$ python3 -q
>>> import numpy as np
>>> from numpy import linalg as LA
>>> np.set_printoptions(precision=4, suppress=True, linewidth=200, legacy="1.25")
>>> X = np.load("block19.npy")
>>> X
array([[  8.1831,  -0.7144,  -1.7428,  -4.0539,   8.3823,  15.1933,  -3.4573],
       [  2.4017,  12.3402,  -3.1284,  -4.4712,  11.1605,   6.9363,   6.2852],
       [  2.4359,   8.0648,   0.9879,  -9.2679,   6.7527,  11.8924,   7.4248],
       [ -3.8881,  12.0176,  -9.418 ,  10.2319,   2.733 ,  -6.0262,   1.8127],
       [ -4.0681,   4.9021,   0.338 ,  -8.0111,   2.0903, -17.0346,  -0.7615],
       [  9.2357,   9.9027,   0.8055,  -5.5956,   3.2766,   9.5976,   9.046 ],
       [  2.8739,   1.9759,  -1.5582,  -7.7095,  -1.1352,  -8.1157,  16.0878],
       [-12.7471,  -4.3662,   6.806 ,  -8.0391,  -6.6424,   6.1723,   5.0278],
       [  4.2415,   4.4474,   6.7721,  -8.5889,  -3.6467,  -3.0011, -14.8423],
       [  2.3855,   3.9784,  -3.5136,  -5.0839,  14.3042,  11.3556,  -2.5941],
       [ -4.0451,   7.7562,   7.5254,   6.3443,   9.2667, -11.8592,   0.2943],
       [ -8.0007,  10.6439,  -4.5682, -12.3269,  -5.4325,   4.4758,   0.5742],
       [  2.7463,   8.0062,  -3.9234, -10.1218,   7.3582,   2.1636,  12.3163],
       [-11.9785,  -0.8328,  -4.868 ,   0.2032,   4.7978,  -2.9792,  14.1488],
       [ -1.159 ,  -8.5887,  -4.8901,  13.2845,  -3.491 ,   8.908 ,   5.7411],
       [  5.1994,  -0.9807,  10.7456,  -6.8544,   1.1835, -13.9306,   3.7537],
       [ -1.1687,   8.3501,  -0.5052,   7.7105,   9.4461,  -3.4327,  12.9689],
       [  0.9679,  -0.2144,   5.9665,  -2.8114,   8.8334, -11.334 ,  12.2077],
       [  6.8258,  -8.7419,   2.6491, -13.918 ,  -7.4393,  -1.725 ,   4.2356],
       [  8.3326,  -7.2913,  -0.2972, -10.3379,   1.1594, -11.2162,  -6.58  ],
       [  2.5167,  -1.2628,   5.8958,  -8.9585,  16.3473,  -0.53  ,  -3.0886],
       [ -1.2457,   9.4432,   6.2764,  -9.2284, -11.4042,  -5.0117,   5.4354],
       [-13.0872,   6.4316,  -1.2261,   3.2997,   0.7259, -10.8074,  -7.5922],
       [  4.9895,  11.416 ,  -3.6664,   3.8925,  -0.7112, -14.552 ,  -1.9794],
       [ -4.7891,   1.7511,   3.8956,   1.9015,   2.718 ,  -4.4532, -18.1105],
       [  0.3935,   7.0235,   0.6122, -10.1034,  10.4696,  11.731 ,   0.9121],
       [ -8.3743,  -1.6101,  10.0436,  -7.183 , -10.3098,  -2.2871,  -7.9552],
       [ -2.8166,   0.6913,  14.4816,  12.5062,  -4.5687,  -2.12  ,   0.319 ],
       [  2.089 ,   4.7784,  -6.2181, -13.9095,  -1.7436, -10.2926,  -5.6291]])
>>> B = np.c_[X[:, :2] @ np.array([[-1, 2], [2, 1]]), np.array([0, 3, 2, 3, 2, 1, 1, 3, 0, 3, 0, 3, 1, 1, 0, 0, 2, 3, 1, 0, 1, 3, 1, 2, 3, 1, 3, 0, 3])]
>>> B
array([[ -9.6119,  15.6518,   0.    ],
       [ 22.2787,  17.1436,   3.    ],
       [ 13.6937,  12.9366,   2.    ],
       [ 27.9233,   4.2414,   3.    ],
       [ 13.8723,  -3.2341,   2.    ],
       [ 10.5697,  28.3741,   1.    ],
       [  1.0779,   7.7237,   1.    ],
       [  4.0147, -29.8604,   3.    ],
       [  4.6533,  12.9304,   0.    ],
       [  5.5713,   8.7494,   3.    ],
       [ 19.5575,  -0.334 ,   0.    ],
       [ 29.2885,  -5.3575,   3.    ],
       [ 13.2661,  13.4988,   1.    ],
       [ 10.3129, -24.7898,   1.    ],
       [-16.0184, -10.9067,   0.    ],
       [ -7.1608,   9.4181,   0.    ],
       [ 17.8689,   6.0127,   2.    ],
       [ -1.3967,   1.7214,   3.    ],
       [-24.3096,   4.9097,   1.    ],
       [-22.9152,   9.3739,   0.    ],
       [ -5.0423,   3.7706,   1.    ],
       [ 20.1321,   6.9518,   3.    ],
       [ 25.9504, -19.7428,   1.    ],
       [ 17.8425,  21.395 ,   2.    ],
       [  8.2913,  -7.8271,   3.    ],
       [ 13.6535,   7.8105,   1.    ],
       [  5.1541, -18.3587,   3.    ],
       [  4.1992,  -4.9419,   0.    ],
       [  7.4678,   8.9564,   3.    ]])
>>> np.round(LA.lstsq(X, B[:, 0])[0], 4) + 0
array([-1.,  2.,  0.,  0.,  0.,  0.,  0.])
>>> proj = X @ LA.solve(X.T @ X, X.T)
>>> round(float(np.trace(proj)), 4)
7.0
>>> LA.matrix_rank(np.eye(29) - proj)
22
>>> proj @ X[:, 3]
array([ -4.0539,  -4.4712,  -9.2679,  10.2319,  -8.0111,  -5.5956,  -7.7095,  -8.0391,  -8.5889,  -5.0839,   6.3443, -12.3269, -10.1218,   0.2032,  13.2845,  -6.8544,   7.7105,  -2.8114, -13.918 ,
       -10.3379,  -8.9585,  -9.2284,   3.2997,   3.8925,   1.9015, -10.1034,  -7.183 ,  12.5062, -13.9095])
>>> np.round(LA.eigvalsh(proj), 4) + 0
array([0., 0., 0., 0., 0., 0., 0., 0., 0., 0., 0., 0., 0., 0., 0., 0., 0., 0., 0., 0., 0., 0., 1., 1., 1., 1., 1., 1., 1.])
>>> X.sum(axis=0)
array([ -11.5502,   99.3173,   34.2776, -107.2   ,   64.4809,  -52.2826,   46.0012])
>>> np.abs(X).max()
18.1105
>>> LA.matrix_rank(X)
7
>>> cen = X - X.mean(axis=0)
>>> U, s, Vt = LA.svd(cen, full_matrices=False)
>>> np.searchsorted(np.cumsum(s ** 2) / (s ** 2).sum(), 0.9) + 1
6
>>> np.abs(Vt[-1])
array([0.3532, 0.6067, 0.643 , 0.1399, 0.2376, 0.1186, 0.0601])
>>> np.round(cen.mean(axis=0), 4) + 0
array([0., 0., 0., 0., 0., 0., 0.])
>>> s ** 2 / (s ** 2).sum()
array([0.2743, 0.1994, 0.1574, 0.1402, 0.102 , 0.0663, 0.0604])
>>> np.abs(Vt[0]).argmax()
5
>>> cent = X[[19, 13]].astype(float)
>>> for _ in range(6):
...     z = LA.norm(X[:, None] - cent, axis=-1).argmin(axis=1)
...     cent = np.array([X[z == j].mean(axis=0) for j in range(2)])
... 
>>> z
array([1, 1, 1, 1, 0, 1, 1, 1, 0, 1, 0, 1, 1, 1, 1, 0, 1, 1, 0, 0, 1, 0, 0, 0, 0, 1, 0, 0, 0])
>>> np.abs(cent[1] - cent[0]).argmax()
5
>>> np.bincount(z)
array([13, 16])
>>> data = np.load("mat.npy")
>>> data
array([[  1.1204,   3.1019, -28.6022,  10.2653,  -6.3109,   6.4492, -12.2827,  20.44  ],
       [ -6.8065,   1.7141, -11.7715,  -3.4766,  -9.2947, -14.1907, -17.9138,   5.7701],
       [ -2.0044,   3.1434, -13.9885,   2.3985,   9.5804, -13.2355, -22.5088,  21.3009],
       [ -3.5283, -18.7734,  17.0274,   0.1062,   6.1961,   1.3887,  10.3336,  -7.5225],
       [ 24.4003,   0.9371,   2.6976, -27.2783,   3.5916,   3.2811, -20.0679,  10.9645],
       [ 10.5434,  14.9361, -22.0511,  -3.4053,  -6.3285,   7.0921,  14.2482,  10.9466],
       [-13.0348,  -5.9102,   7.9009,  -0.9834,  11.0148,  -4.9999,  -8.7946,  14.6397],
       [ 18.4661,  12.0454,  17.5224, -15.3373,  -0.1549, -14.8941,   5.3771,  -0.783 ],
       [ -7.7772,  -6.0007,   2.6779,   4.6695, -19.7   , -15.535 ,   1.863 ,  -9.1845],
       [ -3.9949,  10.9626,  -7.9333,  15.3728,   8.7257, -11.4025, -22.8374, -33.7738],
       [-17.876 ,  -7.2385,  -2.3121,  -3.6813,  12.0473,  -8.045 ,   5.6505, -12.4831],
       [-41.9335,  -8.7336,  13.9444,   8.8456, -21.5852, -21.2663,  12.6713, -23.3602],
       [ 17.8013,   3.1436,   9.3606,   3.8767, -17.0995,  -9.0008,  -2.2594,  -8.5333],
       [-29.7578,  -1.3653, -16.7316,  15.4738,  -2.5447, -10.9924,  -4.5357, -21.0522],
       [-10.4305,  16.5669,  -8.2091, -30.7121,  -3.1768, -11.5234, -30.7716,   3.6193],
       [ 21.103 ,  -2.9714, -23.6692,   9.5043, -21.2463,   4.5742, -13.5987,   0.8161],
       [  7.9658,  -4.637 ,  22.7904,  -4.1954,   3.315 , -10.9685,   2.3666,   1.0421],
       [-19.3343,   3.4445,  -2.9833,  24.9849,  11.6998,   2.5448,  30.9259, -25.0373],
       [-23.6948,  -2.4781,   0.5604, -10.8269, -13.3736, -23.2019,  -8.2107,   7.4321],
       [ -9.8145,  -0.1799,   2.894 ,  -9.7605,  -8.3069, -18.6992,  -1.2711,  -3.5173]])
>>> B = np.c_[data[:, :7] @ np.array([[3, -3, -3, 1, 1, 2, -3],
...     [-1, -2, 2, -2, 1, 1, 0],
...     [-3, 1, 0, -3, 1, -1, -2],
...     [2, 1, 0, 1, -3, 1, 0],
...     [-2, 0, 2, 2, 2, 1, 3],
...     [-3, 1, 0, 1, -1, -1, 2],
...     [-3, -2, 0, 0, 3, 1, 1]]), np.array([-4, -5, 1, -2, 2, 4, -3, -3, 4, -4, 1, 2, 1, -4, 2, -3, 4, 1, -5, -1])]
>>> B
array([[ 136.7188,    3.1127,   -9.7792,   84.8159, -111.0949,   19.1674,   35.5262,   -4.    ],
       [ 121.1306,   23.3801,    5.2583,  -11.1769,  -64.5742,  -16.6218,  -30.2168,   -5.    ],
       [ 125.678 ,   19.9185,   31.4608,   41.9981,  -55.1751,   15.8287,   13.7516,    1.    ],
       [ -90.2404,   45.9868,  -14.5697,   -3.1766,   36.4114,  -27.6102,    8.2294,   -2.    ],
       [  52.7916,  -56.2389,  -64.1435,   -2.3807,   53.5683,    0.0044,  -81.327 ,    2.    ],
       [  24.6729, -108.3631,  -14.415 ,   37.8543,   36.6398,   55.4963,   21.9189,    4.    ],
       [ -39.5098,   70.4316,   49.3136,   -8.8708,   -7.4482,  -33.644 ,   37.5526,   -3.    ],
       [ -11.0281, -102.9523,  -31.6173,  -88.7331,  124.7614,   36.2342, -115.3189,   -3.    ],
       [  64.3904,   23.4194,  -28.0698,  -54.075 ,  -43.3845,  -21.8655,  -70.3312,    4.    ],
       [ 116.8665,   31.7713,   51.3613,   19.3015,  -86.7423,   23.5697,    8.386 ,   -4.    ],
       [ -63.7269,   42.7656,   63.2456,   15.9056,   32.7084,  -18.6169,   83.9546,    1.    ],
       [ -72.2535,  119.4488,   65.1629, -121.8906,  -47.1497,  -85.347 ,    3.2948,    2.    ],
       [  97.9115,  -50.9358,  -81.3157,  -55.8908,  -13.301 ,   22.9042, -143.6846,    1.    ],
       [  44.908 ,   88.8252,   81.4534,   22.5596, -101.9802,  -24.7635,   88.582 ,   -4.    ],
       [  48.5833,    9.2563,   58.0717,  -67.5261,    2.9186,  -49.2221,  -15.6391,    2.    ],
       [ 225.8627,  -39.7595, -111.7444,   69.6393, -121.9134,   32.9889,  -84.1598,   -3.    ],
       [ -29.0519,  -11.7301,  -26.5414,  -59.6653,   63.4037,    0.9589,  -79.1036,    4.    ],
       [-126.3394,   13.8085,   88.2915,   33.6559,   19.8047,   32.825 ,  135.0844,    1.    ],
       [  29.0437,   58.9936,   39.381 ,  -81.1958,  -21.3092,  -59.6374,  -24.7717,   -5.    ],
       [  19.0581,    6.7798,   12.4699,  -63.2102,   20.4532,  -23.3422,  -39.9347,   -1.    ]])
>>> LA.matrix_rank(np.c_[data, B])
9
>>> np.round(LA.norm(B - data @ LA.lstsq(data, B)[0], axis=0), 4) + 0
array([ 0.    ,  0.    ,  0.    ,  0.    ,  0.    ,  0.    ,  0.    , 11.8149])
>>> np.round(LA.lstsq(data, B[:, 0])[0], 4) + 0
array([ 3., -1., -3.,  2., -2., -3., -3.,  0.])
